In [1]: import numpy as np

In [2]: np.set_printoptions(suppress=True, linewidth=140)

In [3]: F = np.load("test16.npy")

In [4]: F
Out[4]: 
array([[ 1,  0,  0,  0],
       [ 0, -1,  0,  0],
       [ 0,  0,  1,  0],
       [ 0,  0,  0,  1]])

In [5]: F @ F
Out[5]: 
array([[1, 0, 0, 0],
       [0, 1, 0, 0],
       [0, 0, 1, 0],
       [0, 0, 0, 1]])

In [6]: np.linalg.matrix_rank(F - F[0, 0] * np.eye(4))
Out[6]: np.int64(1)

In [7]: np.round(np.sort(np.linalg.eigvals(F)), 2)
Out[7]: array([-1.,  1.,  1.,  1.])

In [8]: E = np.array([[2.0, -8.0, 0.0, 1.0],
   ...:     [-5.0, -1.0, -9.0, 1.0],
   ...:     [-1.0, 8.0, -9.0, 1.0],
   ...:     [0.0, 0.0, 0.0, 1.0]])

In [9]: ang = np.radians(30)

In [10]: Rm = np.eye(4)

In [11]: Rm[0, 0] = Rm[2, 2] = np.cos(ang)

In [12]: Rm[0, 2], Rm[2, 0] = -np.sin(ang), np.sin(ang)

In [13]: Rm.round(2)
Out[13]: 
array([[ 0.87,  0.  , -0.5 ,  0.  ],
       [ 0.  ,  1.  ,  0.  ,  0.  ],
       [ 0.5 ,  0.  ,  0.87,  0.  ],
       [ 0.  ,  0.  ,  0.  ,  1.  ]])

In [14]: B = E @ Rm.T

In [15]: np.round(np.linalg.svd(E, compute_uv=False), 2), np.round(np.linalg.svd(B, compute_uv=False), 2)
Out[15]: (array([15.06,  9.27,  3.36,  0.96]), array([15.06,  9.27,  3.36,  0.96]))

In [16]: B.round(2)
Out[16]: 
array([[  1.73,  -8.  ,   1.  ,   1.  ],
       [  0.17,  -1.  , -10.29,   1.  ],
       [  3.63,   8.  ,  -8.29,   1.  ],
       [  0.  ,   0.  ,   0.  ,   1.  ]])

In [17]: t3 = np.stack([B, 3 * B, B[::-1]])

In [18]: np.round(np.linalg.det(t3), 2)
Out[18]: array([  450., 36450.,   450.])

In [19]: t3.shape
Out[19]: (3, 4, 4)

In [20]: np.round(np.linalg.norm(t3, axis=(1, 2)), 2)
Out[20]: array([18.03, 54.08, 18.03])

In [21]: np.linalg.matrix_rank(t3.reshape(3, -1))
Out[21]: np.int64(2)

In [22]: np.einsum("bij,cij->bc", t3, t3)
Out[22]: 
array([[ 325.,  975.,  160.],
       [ 975., 2925.,  480.],
       [ 160.,  480.,  325.]])
